In [1]: import numpy as np

In [2]: import numpy.linalg as la

In [3]: np.set_printoptions(precision=2, suppress=True, linewidth=100)

In [4]: F = np.load("m.npy")

In [5]: F
Out[5]: 
array([[ 0,  3,  1,  3, -2,  2,  0,  0],
       [ 0,  0, -3,  0,  2, -3,  0,  3],
       [ 0,  0,  0,  3,  1, -3,  0,  2],
       [ 0,  0,  0,  0,  1,  2,  0,  2],
       [ 0,  0,  0,  0,  0, -2,  2,  0],
       [ 0,  0,  0,  0,  0,  0,  3, -2],
       [ 0,  0,  0,  0,  0,  0,  0,  1],
       [ 0,  0,  0,  0,  0,  0,  0,  0]])

In [6]: other = np.array([[2, 2, 0],
   ...:     [2, 2, 0],
   ...:     [-2, 2, 2],
   ...:     [0, 0, -2],
   ...:     [2, -2, -1],
   ...:     [2, 2, 1],
   ...:     [-2, 0, 0],
   ...:     [2, 1, -2]])

In [7]: np.vstack([F, other.T]).shape
Out[7]: (11, 8)

In [8]: np.einsum("ik,kj->ij", F, other)
Out[8]: 
array([[  4,  16,   0],
       [ 10, -13, -17],
       [  0,  -6, -14],
       [ 10,   4,  -3],
       [ -8,  -4,  -2],
       [-10,  -2,   4],
       [  2,   1,  -2],
       [  0,   0,   0]])

In [9]: np.einsum("ij->j", F)
Out[9]: array([ 0,  3, -2,  6,  2, -4,  5,  6])

In [10]: F @ other
Out[10]: 
array([[  4,  16,   0],
       [ 10, -13, -17],
       [  0,  -6, -14],
       [ 10,   4,  -3],
       [ -8,  -4,  -2],
       [-10,  -2,   4],
       [  2,   1,  -2],
       [  0,   0,   0]])

In [11]: E = np.load("arr.npy")

In [12]: E
Out[12]: 
array([[-1.,  1.,  0.,  1., -2.,  0., -2., -2.,  2., -2.,  0.,  2.],
       [ 1., -1.,  0.,  1., -2.,  0., -2., -2.,  2., -2.,  0.,  2.],
       [ 0.,  0., -2.,  0.,  0.,  0.,  0.,  0.,  0.,  0.,  0.,  0.],
       [ 1.,  1.,  0., -1., -2.,  0., -2., -2.,  2., -2.,  0.,  2.],
       [-2., -2.,  0., -2.,  2.,  0.,  4.,  4., -4.,  4.,  0., -4.],
       [ 0.,  0.,  0.,  0.,  0., -2.,  0.,  0.,  0.,  0.,  0.,  0.],
       [-2., -2.,  0., -2.,  4.,  0.,  2.,  4., -4.,  4.,  0., -4.],
       [-2., -2.,  0., -2.,  4.,  0.,  4.,  2., -4.,  4.,  0., -4.],
       [ 2.,  2.,  0.,  2., -4.,  0., -4., -4.,  2., -4.,  0.,  4.],
       [-2., -2.,  0., -2.,  4.,  0.,  4.,  4., -4.,  2.,  0., -4.],
       [ 0.,  0.,  0.,  0.,  0.,  0.,  0.,  0.,  0.,  0., -2.,  0.],
       [ 2.,  2.,  0.,  2., -4.,  0., -4., -4.,  4., -4.,  0.,  2.]])

In [13]: # splits into 4 blocks

In [14]: x0 = np.array([2, 1, -3, 3, -1, 1, -3, 1, 0, -3, 0, 2])

In [15]: rhs = E @ x0

In [16]: rhs
Out[16]: array([ 18.,  20.,   6.,  16., -42.,  -2., -38., -46.,  44., -38.,   0.,  40.])

In [17]: np.round(la.solve(E, rhs), 2) + 0
Out[17]: array([ 2.,  1., -3.,  3., -1.,  1., -3.,  1.,  0., -3.,  0.,  2.])

In [18]: np.round(la.solve(E, E[:, 11]), 2) + 0
Out[18]: array([0., 0., 0., 0., 0., 0., 0., 0., 0., 0., 0., 1.])
